$ python3 -q
>>> import numpy as np
>>> from numpy import linalg as LA
>>> np.set_printoptions(precision=2, suppress=True, linewidth=140, legacy="1.25")
>>> rd = lambda a: np.round(a, 2) + 0
>>> mat = np.load("arr.npy")
>>> mat
array([[ -4.98, -20.59,  11.76,   1.73,   5.71],
       [  0.22,  17.52, -10.44,  -3.31,  -8.94],
       [-23.21,   6.71,  -4.67,  10.12, -14.91],
       [ -1.76,  -3.63,  -4.98,   9.79,   1.14],
       [  0.99,   5.36,   1.36, -19.2 ,   3.83],
       [-21.79,   5.84,   9.08,  -6.74,  -3.7 ],
       [ 16.67,  12.95,  -5.63, -36.4 ,  -1.66],
       [  1.78, -14.45,  11.35,   2.33,  -2.49],
       [ 20.29,   8.07,  -0.45,  -7.36,   6.51],
       [ -6.5 , -10.06,   4.07,  10.03,   3.18],
       [  1.15,  11.58,   8.11, -22.53,  -0.5 ],
       [ 19.98,   0.44,  -7.05,   3.34,  -5.04],
       [ 20.69, -16.41,   3.25,  -9.15,   4.97],
       [ 20.58,  13.62,  -5.65, -19.5 ,   6.73]])
>>> Ac = mat - mat.mean(axis=0)
>>> vecs = LA.svd(Ac)[2][:3]
>>> B = Ac - Ac @ vecs.T @ vecs
>>> rd(np.diag(vecs.T @ vecs))
array([0.91, 0.7 , 0.39, 0.86, 0.15])
>>> rd(np.cov(Ac @ vecs.T, rowvar=False))
array([[343.9 ,   0.  ,   0.  ],
       [  0.  , 189.87,   0.  ],
       [  0.  ,   0.  , 102.91]])
>>> rd(LA.norm(B) / LA.norm(Ac))
0.2
>>> rd(mat[7] @ mat[6])
-302.03
>>> LA.norm(mat, axis=1).argmax()
6
>>> rd(LA.norm(mat, "nuc"))
186.2
>>> rd(LA.norm(mat) ** 2 / LA.norm(mat, 2) ** 2)
1.85
>>> rd(LA.norm(mat, axis=0))
array([55.04, 44.54, 26.71, 55.63, 22.84])
>>> rd(LA.norm(mat, 1)), rd(LA.norm(mat, np.inf))
(161.53, 73.31)
>>> E = np.load("test7.npy")
>>> E
array([[-1,  0,  0,  0],
       [ 0,  2,  0,  0],
       [-2,  0,  2,  0],
       [ 0,  0,  0,  0]])
>>> r = LA.matrix_rank(E)
>>> r
3
>>> ns = LA.svd(E)[2][r:].T
>>> [int(LA.matrix_rank(E[:, :j + 1])) for j in range(4)]
[1, 2, 3, 3]
>>> np.allclose(E @ ns, 0)
True
>>> E @ ns
array([[0.],
       [0.],
       [0.],
       [0.]])
>>> ns.shape
(4, 1)
>>> [int(LA.matrix_rank(E[:i])) for i in range(1, len(E) + 1)]
[1, 2, 3, 3]
>>> [int(LA.matrix_rank(np.delete(E, i, axis=0))) for i in range(4)]
[2, 2, 2, 3]
>>> ns @ ns.T
array([[0., 0., 0., 0.],
       [0., 0., 0., 0.],
       [0., 0., 0., 0.],
       [0., 0., 0., 1.]])
>>> m1 = np.loadtxt("case12.csv", delimiter=",")
>>> m1
array([[ 1.,  0.,  0.,  0.,  0.,  0.,  0.,  0.,  0.,  0.,  0.,  0.,  0.],
       [-2.,  1.,  0.,  0.,  0.,  0.,  0.,  0.,  0.,  0.,  0.,  0.,  0.],
       [ 2., -2.,  1.,  0.,  0.,  0.,  0.,  0.,  0.,  0.,  0.,  0.,  0.],
       [ 1.,  0.,  0.,  1.,  0.,  0.,  0.,  0.,  0.,  0.,  0.,  0.,  0.],
       [ 0., -3., -1.,  2.,  1.,  0.,  0.,  0.,  0.,  0.,  0.,  0.,  0.],
       [ 1.,  1.,  2.,  1., -1.,  1.,  0.,  0.,  0.,  0.,  0.,  0.,  0.],
       [-1.,  3., -2., -1.,  2.,  0.,  1.,  0.,  0.,  0.,  0.,  0.,  0.],
       [-2.,  1.,  2.,  0.,  2., -2.,  3.,  1.,  0.,  0.,  0.,  0.,  0.],
       [-1., -2.,  1.,  3., -2.,  2.,  0., -1.,  1.,  0.,  0.,  0.,  0.],
       [ 3., -2., -2.,  1.,  0.,  2.,  0., -3.,  2.,  1.,  0.,  0.,  0.],
       [-1.,  2., -3.,  3.,  2.,  0., -2.,  3.,  3., -3.,  1.,  0.,  0.],
       [-1.,  0.,  2.,  3., -2.,  2., -1., -1., -3., -1.,  0.,  1.,  0.],
       [-1., -2., -1., -2.,  1., -1.,  2.,  3., -2., -2., -3.,  1.,  1.]])
>>> # triangular, det is the product of the diagonal
>>> Uu, sv, VT = LA.svd(m1)
>>> rd(sv)
array([9.47, 8.01, 6.91, 6.25, 4.26, 3.67, 2.83, 2.41, 0.78, 0.6 , 0.32, 0.03, 0.  ])
>>> np.argmax(sv[:-1] / (sv[1:] + 1e-6)) + 1
12
>>> B = Uu[:, :12] @ np.diag(sv[:12]) @ VT[:12]
>>> rd(LA.norm(m1 - B) / LA.norm(m1))
0.0
>>> LA.matrix_rank(B)
12
>>> rd(LA.norm(m1 - B, 2)), rd(sv[12])
(0.0, 0.0)
>>> LA.matrix_rank(m1, rtol=0.05)
10
